$ ipython --no-banner

In [1]: import numpy as np

In [2]: import numpy.linalg as la

In [3]: np.set_printoptions(suppress=True, linewidth=200)

In [4]: mat = np.loadtxt("w.csv", delimiter=",")

In [5]: mat
Out[5]: 
array([[ 2.,  1.,  0.,  0.],
       [-5.,  1.,  0.,  0.],
       [ 0.,  0.,  2.,  1.],
       [ 0.,  0., -5.,  1.]])

In [6]: # 2 blocks once reordered

In [7]: hat = np.triu(np.array([[0, -2, -3, -2], [-3, -2, -2, -2], [3, 2, -3, 2], [0, 0, 0, -2]]), 1) + np.eye(4)

In [8]: M2 = hat @ mat @ la.inv(hat)

In [9]: np.round(np.poly(M2), 2)
Out[9]: array([  1.,  -6.,  23., -42.,  49.])

In [10]: np.trace(M2), np.trace(mat)
Out[10]: (np.float64(6.0), np.float64(6.0))

In [11]: hat @ mat - mat @ hat
Out[11]: 
array([[ 10.,   2.,  12.,   1.],
       [  0., -10.,  -7., -12.],
       [  0.,   0., -10.,  -2.],
       [  0.,   0.,   0.,  10.]])

In [12]: theta = np.radians(36)

In [13]: Rm = np.eye(4)

In [14]: Rm[3, 3] = Rm[0, 0] = np.cos(theta)

In [15]: Rm[3, 0], Rm[0, 3] = -np.sin(theta), np.sin(theta)

In [16]: Rm.round(2)
Out[16]: 
array([[ 0.81,  0.  ,  0.  ,  0.59],
       [ 0.  ,  1.  ,  0.  ,  0.  ],
       [ 0.  ,  0.  ,  1.  ,  0.  ],
       [-0.59,  0.  ,  0.  ,  0.81]])

In [17]: M2 = mat @ Rm.T

In [18]: np.round(la.svd(mat, compute_uv=False), 2), np.round(la.svd(M2, compute_uv=False), 2)
Out[18]: (array([5.42, 5.42, 1.29, 1.29]), array([5.42, 5.42, 1.29, 1.29]))

In [19]: M2.round(2)
Out[19]: 
array([[ 1.62,  1.  ,  0.  , -1.18],
       [-4.05,  1.  ,  0.  ,  2.94],
       [ 0.59,  0.  ,  2.  ,  0.81],
       [ 0.59,  0.  , -5.  ,  0.81]])

In [20]: round(float(la.det(Rm)), 2), np.round(np.trace(Rm), 2)
Out[20]: (1.0, np.float64(3.62))

In [21]: r0 = np.array([-1, 2, 2])

In [22]: print(np.round(np.cross(M2[1, :3], M2[3, :3]), 2))
[ -5.   -20.23  -0.59]

In [23]: print(np.round(np.polyval(r0, M2[1]), 2))
[-22.45   3.     2.    -0.76]

In [24]: np.round(np.correlate(M2[1], M2[3], "full"), 2)
Out[24]: array([ -3.27,  21.03,  -5.  ,   0.  , -14.11,   0.  ,   1.73])

In [25]: M2 = mat / np.sqrt((mat ** 2).mean(axis=1, keepdims=True))

In [26]: np.round(la.norm(M2, axis=1), 2)
Out[26]: array([2., 2., 2., 2.])

In [27]: r0 = np.array([2, 2, 2, -1])

In [28]: M2 = mat + np.outer(r0, np.eye(4)[0])

In [29]: la.matrix_rank(la.inv(M2) - la.inv(mat), tol=1e-8)
Out[29]: np.int64(1)

In [30]: C = np.array([[3, 3, 0, 1, 1, 1], [2, 0, 3, 0, 3, 3]])

In [31]: arr = np.repeat(C, 38 // 2, axis=0)

In [32]: rng = np.random.default_rng(13717)

In [33]: arr = arr + 0.02 * rng.normal(size=arr.shape)

In [34]: arr.round(2) + 0
Out[34]: 
array([[ 3.  ,  2.98,  0.02,  1.03,  0.98,  0.98],
       [ 2.98,  2.99,  0.  ,  1.  ,  0.96,  1.01],
       [ 2.98,  2.99,  0.  ,  0.98,  1.  ,  1.  ],
       [ 2.95,  3.01,  0.01,  0.97,  0.99,  0.96],
       [ 3.02,  2.99, -0.02,  1.02,  0.98,  1.01],
       [ 2.97,  3.01, -0.01,  0.99,  1.03,  1.  ],
       [ 3.  ,  2.99,  0.01,  0.98,  1.  ,  0.97],
       [ 3.  ,  3.  , -0.02,  1.  ,  0.97,  1.  ],
       [ 3.  ,  3.01,  0.06,  1.03,  0.98,  0.98],
       [ 3.01,  2.97, -0.01,  1.  ,  0.98,  1.  ],
       [ 2.95,  3.01, -0.01,  0.98,  0.99,  1.01],
       [ 3.  ,  3.02,  0.01,  1.02,  1.01,  1.  ],
       [ 3.  ,  2.99, -0.02,  1.  ,  0.99,  1.01],
       [ 2.99,  3.01, -0.01,  0.99,  1.  ,  1.01],
       [ 2.95,  3.01, -0.02,  1.  ,  0.99,  0.97],
       [ 2.96,  3.01,  0.03,  0.98,  1.01,  0.98],
       [ 2.99,  2.97, -0.02,  0.99,  1.01,  1.03],
       [ 3.02,  3.  ,  0.01,  0.99,  1.03,  0.99],
       [ 2.97,  2.99, -0.03,  0.97,  1.03,  1.02],
       [ 2.03, -0.04,  2.97, -0.02,  2.99,  2.99],
       [ 2.  ,  0.04,  2.98,  0.  ,  3.04,  3.  ],
       [ 2.  , -0.01,  3.03, -0.01,  3.01,  2.97],
       [ 2.01,  0.01,  3.01, -0.02,  3.01,  3.04],
       [ 1.97,  0.01,  3.  ,  0.  ,  3.03,  3.01],
       [ 2.01, -0.01,  3.03,  0.01,  3.02,  3.01],
       [ 1.99,  0.  ,  3.01, -0.03,  2.99,  2.98],
       [ 2.  ,  0.01,  2.99, -0.02,  3.05,  3.01],
       [ 2.01,  0.03,  3.01, -0.04,  2.99,  2.99],
       [ 2.  , -0.01,  2.99, -0.03,  3.04,  2.99],
       [ 2.01, -0.01,  2.97,  0.01,  2.98,  3.  ],
       [ 1.96, -0.03,  3.01, -0.01,  2.98,  3.02],
       [ 2.  ,  0.  ,  2.99,  0.  ,  2.98,  2.98],
       [ 2.03,  0.05,  3.01, -0.02,  2.98,  3.  ],
       [ 1.98,  0.  ,  3.01,  0.02,  2.99,  2.98],
       [ 1.99, -0.02,  2.99,  0.  ,  2.98,  2.98],
       [ 2.  ,  0.02,  3.02,  0.01,  3.01,  3.  ],
       [ 2.05,  0.01,  3.03, -0.06,  3.03,  2.97],
       [ 2.  ,  0.02,  3.  , -0.02,  3.01,  3.01]])

In [35]: M2 = mat[0, 0] * mat[1:] - np.outer(mat[1:, 0], mat[0])

In [36]: M2
Out[36]: 
array([[  0.,   7.,   0.,   0.],
       [  0.,   0.,   4.,   2.],
       [  0.,   0., -10.,   2.]])

In [37]: np.flatnonzero(~M2.round(6).any(axis=1))
Out[37]: array([], dtype=int64)

In [38]: la.matrix_rank(M2), la.matrix_rank(mat)
Out[38]: (np.int64(3), np.int64(4))

In [39]: mat[:, 0] / mat[0, 0]
Out[39]: array([ 1. , -2.5,  0. ,  0. ])

In [40]: print(np.round(la.norm(mat, "nuc"), 2))
13.42

In [41]: np.round(la.norm(mat, axis=0), 2)
Out[41]: array([5.39, 1.41, 5.39, 1.41])

In [42]: la.norm(mat, axis=1).argmax()
Out[42]: np.int64(1)
